In [1]: import numpy as np

In [2]: np.set_printoptions(precision=3, suppress=True, linewidth=120)

In [3]: def rd(a):
   ...:     return np.round(a, 3) + 0
   ...: 

In [4]: K = np.loadtxt("arr.csv", delimiter=",")

In [5]: print(K)
[[ 2. -3.  0.  0.]
 [-3.  0. -3.  0.]
 [ 0. -3. -2. -3.]
 [ 0.  0. -3.  2.]]

In [6]: # symmetric, so the eigenvalues are real

In [7]: w, evecs = np.linalg.eigh(K)

In [8]: vec = np.array([1, 1, 0, 0])

In [9]: print(vec @ K @ vec)
-4.0

In [10]: print(vec @ K @ vec / (vec @ vec), rd(w[0]), rd(w[-1]))
-2.0 -5.382 5.082

In [11]: r0 = np.array([0, 3, 1, 3])

In [12]: other = K + np.outer(r0, np.eye(4)[1])

In [13]: print(np.linalg.matrix_rank(np.linalg.inv(other) - np.linalg.inv(K), tol=1e-8))
1

In [14]: print(np.linalg.matrix_rank(other - K))
1

In [15]: print(other)
[[ 2. -3.  0.  0.]
 [-3.  3. -3.  0.]
 [ 0. -2. -2. -3.]
 [ 0.  3. -3.  2.]]

In [16]: w, evecs = np.linalg.eig(other)

In [17]: print(rd(w))
[ 6.672  3.031 -0.896 -3.807]

In [18]: print(rd(np.prod(w)))
69.0

In [19]: print(rd(np.sort(np.linalg.eigvals(other @ other))))
[ 0.803  9.186 14.492 44.519]

In [20]: print(rd(np.sort(np.linalg.eigvals(other.T))))
[-3.807 -0.896  3.031  6.672]

In [21]: rng = np.random.default_rng(4760)

In [22]: z = rng.permutation(4)

In [23]: print(z)
[1 0 2 3]

In [24]: other = K[z][:, z]

In [25]: print(np.trace(other))
2.0

In [26]: print(np.allclose(other, K))
False

In [27]: print(rd(np.linalg.det(other)), rd(np.linalg.det(K[z])))
81.0 -81.0

In [28]: print(rd(np.sort(np.abs(np.linalg.eigvals(other)))))
[0.92  3.219 5.082 5.382]

In [29]: print(other)
[[ 0. -3. -3.  0.]
 [-3.  2.  0.  0.]
 [-3.  0. -2. -3.]
 [ 0.  0. -3.  2.]]

In [30]: w, evecs = np.linalg.eig(K)

In [31]: print(rd(np.sort(np.linalg.eigvals(K @ K))))
[ 0.846 10.364 25.829 28.961]

In [32]: print(rd(K @ evecs[:, 0] - w[0] * evecs[:, 0]))
[0. 0. 0. 0.]

In [33]: print(rd(np.sort(np.linalg.eigvals(np.linalg.inv(K)))))
[-1.087 -0.186  0.197  0.311]

In [34]: print(rd(np.sort(np.linalg.eigvals(K.T))))
[-5.382 -0.92   3.219  5.082]

In [35]: M = np.load("layer13.npy")

In [36]: print(M)
[[-1 -2  0]
 [-2 -1 -2]
 [ 0 -2 -1]]

In [37]: vec = np.array([2, -2, 0])

In [38]: target = M @ vec

In [39]: print(target)
[ 2 -2  4]

In [40]: print(rd(np.linalg.solve(M, target)))
[ 2. -2.  0.]

In [41]: print(rd(np.linalg.solve(M, M[:, 1])))
[0. 1. 0.]

In [42]: print(rd(np.linalg.solve(M, target + M[:, 0])))
[ 3. -2.  0.]

In [43]: arr = np.array([[0, 0, 0, 0], [0, 1, 0, 0], [-2, 0, 0, 0], [0, 0, 0, -4]])

In [44]: # triangular: eigenvalues sit on the diagonal

In [45]: print(rd(arr @ np.linalg.pinv(arr) @ arr))
[[ 0.  0.  0.  0.]
 [ 0.  1.  0.  0.]
 [-2.  0.  0.  0.]
 [ 0.  0.  0. -4.]]

In [46]: print(np.allclose(arr[:-1].T @ np.linalg.lstsq(arr[:-1].T, arr[-1])[0], arr[-1]))
False

In [47]: print(np.linalg.lstsq(arr[:-1].T, arr[-1])[2])
2

In [48]: other = np.array([[8, 5], [5, 0], [1, 1], [5, 7]])

In [49]: print(np.einsum("ij,ij->i", arr, arr))
[ 0  1  4 16]

In [50]: print(np.einsum("ik,kj->ij", arr, other))
[[  0   0]
 [  5   0]
 [-16 -10]
 [-20 -28]]

In [51]: print(arr @ other)
[[  0   0]
 [  5   0]
 [-16 -10]
 [-20 -28]]

In [52]: print(np.linalg.matrix_rank(np.vstack([arr, other.T])))
4

In [53]: rank = np.linalg.matrix_rank(arr)

In [54]: print(rank)
3

In [55]: null = np.linalg.svd(arr)[2][rank:].T

In [56]: print(null[:, 0] / null[np.abs(null[:, 0]).round(6).argmax(), 0])
[0. 0. 1. 0.]

In [57]: print(null @ null.T)
[[0. 0. 0. 0.]
 [0. 0. 0. 0.]
 [0. 0. 1. 0.]
 [0. 0. 0. 0.]]

In [58]: print(np.allclose(arr @ null, 0))
True

In [59]: print([int(np.linalg.matrix_rank(arr[:, :j + 1])) for j in range(4)])
[1, 2, 2, 3]
